% python3 -q
>>> import numpy as np
>>> np.set_printoptions(suppress=True, linewidth=100)
>>> feats = np.loadtxt("test14.csv", delimiter=",")
>>> feats.round(2)
array([[-4.49,  0.72,  2.05, -0.37],
       [ 0.9 , -0.7 ,  2.92,  3.9 ],
       [-1.8 ,  0.29, -3.49,  3.08],
       [ 0.9 ,  4.89,  0.32,  0.43]])
>>> r0, v = feats[3], feats[0]
>>> np.round(r0 @ r0, 2)
np.float64(25.0)
>>> round(float(r0 @ v), 2)
-0.0
>>> pr = (r0 @ v) / (r0 @ r0) * r0
>>> round((v - pr) @ r0, 2)
np.float64(0.0)
>>> round(np.linalg.norm(r0 + v) ** 2 + np.linalg.norm(r0 - v) ** 2, 2)
np.float64(100.0)
>>> pr.round(2) + 0
array([0., 0., 0., 0.])
>>> J = np.array([[-5.75, 2.66, -1.77, 4.6],
...     [-2.65, 1.28, -0.93, 2.41],
...     [4.65, -2.21, 1.43, -4.07],
...     [-6.89, 3.74, -2.07, 6.72],
...     [0.56, -0.36, 0.2, -0.72],
...     [2.43, -0.9, 0.61, -0.96],
...     [-0.01, -0.2, 0.02, -0.61],
...     [0.44, -0.07, 0.16, -0.27],
...     [-1.85, 0.08, -0.69, -0.33],
...     [3.61, -2.21, 0.95, -3.64]])
>>> A2 = np.c_[J[:, :2] @ np.array([[8, 8], [2, 8]]), np.array([1, 3, 1, 0, 0, 0, 2, 2, 2, 2])]
>>> A2.round(2)
array([[-40.68, -24.72,   1.  ],
       [-18.64, -10.96,   3.  ],
       [ 32.78,  19.52,   1.  ],
       [-47.64, -25.2 ,   0.  ],
       [  3.76,   1.6 ,   0.  ],
       [ 17.64,  12.24,   0.  ],
       [ -0.48,  -1.68,   2.  ],
       [  3.38,   2.96,   2.  ],
       [-14.64, -14.16,   2.  ],
       [ 24.46,  11.2 ,   2.  ]])
>>> np.round(np.linalg.norm(A2 - J @ np.linalg.lstsq(J, A2)[0], axis=0), 2) + 0
array([0.  , 0.  , 3.06])
>>> np.linalg.matrix_rank(np.c_[J, A2])
np.int64(5)
>>> np.linalg.matrix_rank(A2)
np.int64(3)
>>> cen = J - J.mean(axis=0)
>>> left, sig, VT = np.linalg.svd(cen, full_matrices=False)
>>> np.linalg.matrix_rank(cen)
np.int64(4)
>>> np.searchsorted(np.cumsum(sig ** 2) / (sig ** 2).sum(), 0.9) + 1
np.int64(1)
>>> np.round(np.abs(VT[-1]), 2)
array([0.32, 0.53, 0.76, 0.2 ])
>>> (np.sign(left[:, 0]) == np.sign(left[0, 0])).astype(int)
array([1, 1, 0, 1, 0, 0, 0, 0, 1, 0])
>>> np.round(cen.mean(axis=0), 2) + 0
array([0., 0., 0., 0.])
>>> C2 = np.cov(J, rowvar=False)
>>> C2.round(2)
array([[ 14.34,  -7.14,   4.31, -12.41],
       [ -7.14,   3.68,  -2.13,   6.46],
       [  4.31,  -2.13,   1.3 ,  -3.72],
       [-12.41,   6.46,  -3.72,  11.44]])
>>> C2.shape
(4, 4)
>>> np.round(np.median(J, axis=0), 2)
array([ 0.22, -0.14,  0.09, -0.47])
>>> np.argwhere(np.triu(np.abs(np.corrcoef(J.T)) > 0.8, 1))
array([[0, 1],
       [0, 2],
       [0, 3],
       [1, 2],
       [1, 3],
       [2, 3]])
>>> np.round(J.std(axis=0), 2)
array([3.59, 1.82, 1.08, 3.21])
>>> np.argsort(-J.std(axis=0).round(6), kind="stable")
array([0, 3, 1, 2])
>>> vec = np.array([-5, 2, 5, 1])
>>> rhs = J @ vec
>>> np.round(np.linalg.solve(J.T @ J, J.T @ rhs), 2)
array([-5.,  2.,  5.,  1.])
>>> rng = np.random.default_rng(968818)
>>> rhs = rhs + 0.05 * rng.normal(size=10)
>>> rhs.round(2)
array([ 29.85,  13.51, -24.7 ,  38.32,  -3.28, -11.85,  -0.84,  -1.81,   5.66, -21.37])
>>> beta, *_ = np.linalg.lstsq(J, rhs)
>>> round(np.linalg.norm(rhs - J @ beta), 2)
np.float64(0.11)
>>> beta.round()
array([-5.,  2.,  6.,  1.])
>>> np.round(J.T @ (rhs - J @ beta), 2) + 0
array([0., 0., 0., 0.])
>>> A = np.load("sample5.npy")
>>> A
array([[1.  , 0.  , 0.  ],
       [0.33, 0.17, 0.5 ],
       [0.  , 0.2 , 0.8 ]])
>>> np.round(A @ A, 2)
array([[1.  , 0.  , 0.  ],
       [0.39, 0.13, 0.49],
       [0.07, 0.19, 0.74]])
>>> P = np.triu(np.array([[3, -3, -2], [2, -2, 1], [-1, 0, -2]]), 1) + np.eye(3)
>>> A2 = P @ A @ np.linalg.inv(P)
>>> np.round(np.linalg.det(A2), 2)
np.float64(0.04)
>>> np.round(np.poly(A2), 2)
array([ 1.  , -1.97,  1.01, -0.04])
>>> A2.round(2)
array([[ 0.01, -0.88, -2.2 ],
       [ 0.33,  1.36,  0.6 ],
       [ 0.  ,  0.2 ,  0.6 ]])
>>> arr = np.load("layer17.npy")
>>> arr
array([[  0.3,   0.8,   0. ],
       [ -0.3,  -2.9,  -1.1],
       [ -0.4,   1.2,   0.7],
       [ -1.9,   0.8,   0. ],
       [ -0.4,   1.1,   0.9],
       [  0.9,  -1.7,   0.5],
       [  0. ,  -1. ,   2.5],
       [  1.5,  -0.8,  -0.3],
       [  1. ,   0.5,  -1.2],
       [ -0.9,   0.9,   0.1],
       [  0.3,   1.4,   1.3],
       [  0.6,   0.4,  -0.1],
       [  0.3,   0.7,   0.8],
       [ -0.3,  -1. ,  -1.1],
       [ -0.6,  -0.3,  -0.2],
       [ -1.1,  -0.9,  -1.2],
       [ 10. , -24. ,  38. ],
       [  1.9,   2.1,  -0.4],
       [ -0.2,   1. ,  -0.3],
       [  0.5,   0. ,  -0.5],
       [ -0.5,   0.1,   0.1],
       [  0.6,  -0.1,  -1.2],
       [ -0.4,   0.1,  -0.6],
       [ -0.9,   0. ,  -0.5],
       [ -0.3,  -0.3,   1.3],
       [  1. ,   0.3,   0.1],
       [ -0.4,   1.2,  -0.8]])
>>> # row 16 dominates
>>> cen = arr - arr.mean(axis=0)
>>> evecs = np.linalg.svd(cen)[2][:1]
>>> A2 = cen - cen @ evecs.T @ evecs
>>> round(np.linalg.norm(A2) / np.linalg.norm(cen), 2)
np.float64(0.15)
>>> np.round((cen @ evecs.T).std(axis=0), 2)
array([8.76])
>>> np.round(np.diag(evecs.T @ evecs), 2)
array([0.05, 0.27, 0.68])
>>> O, evecs = np.linalg.qr(arr[:, :2])[0], np.linalg.qr(arr[:, 2:])[0]
>>> sig = np.linalg.svd(O.T @ evecs, compute_uv=False)
>>> (sig > 0.9).sum()
np.int64(1)
>>> round(np.linalg.norm(O @ O.T - evecs @ evecs.T, 2), 2)
np.float64(1.0)
>>> d = np.linalg.norm(arr[:, None] - arr[None], axis=-1)
>>> d[13].round(6).argsort(kind="stable")[:4]
array([13, 15, 14, 22])
>>> d.shape
(27, 27)
>>> vec = np.array([1, 4, -5])
>>> rhs = arr @ vec
>>> np.round(np.linalg.pinv(arr) @ arr, 2) + 0
array([[1., 0., 0.],
       [0., 1., 0.],
       [0., 0., 1.]])
>>> rhs.round(2)
array([   3.5,   -6.4,    0.9,    1.3,   -0.5,   -8.4,  -16.5,   -0.2,    9. ,    2.2,   -0.6,
          2.7,   -0.9,    1.2,   -0.8,    1.3, -276. ,   12.3,    5.3,    3. ,   -0.6,    6.2,
          3. ,    1.6,   -8. ,    1.7,    8.4])
>>> np.round(np.linalg.lstsq(arr, rhs)[0], 2)
array([ 1.,  4., -5.])
>>> rhs = rhs + 0.05 * rng.normal(size=27)
>>> rhs.round(2)
array([   3.51,   -6.37,    0.9 ,    1.34,   -0.51,   -8.42,  -16.47,   -0.21,    8.96,    2.17,
         -0.63,    2.65,   -0.9 ,    1.09,   -0.82,    1.35, -275.99,   12.27,    5.31,    2.96,
         -0.63,    6.25,    2.99,    1.59,   -8.01,    1.68,    8.47])
>>> beta, *_ = np.linalg.lstsq(arr, rhs)
>>> beta.round(2)
array([ 0.99,  4.  , -5.  ])
>>> [round(float(np.linalg.norm(np.linalg.solve(arr.T @ arr + lam * np.eye(3), arr.T @ rhs))), 2) for lam in (0, 1, 10, 100)]
[6.48, 6.43, 6.19, 5.74]
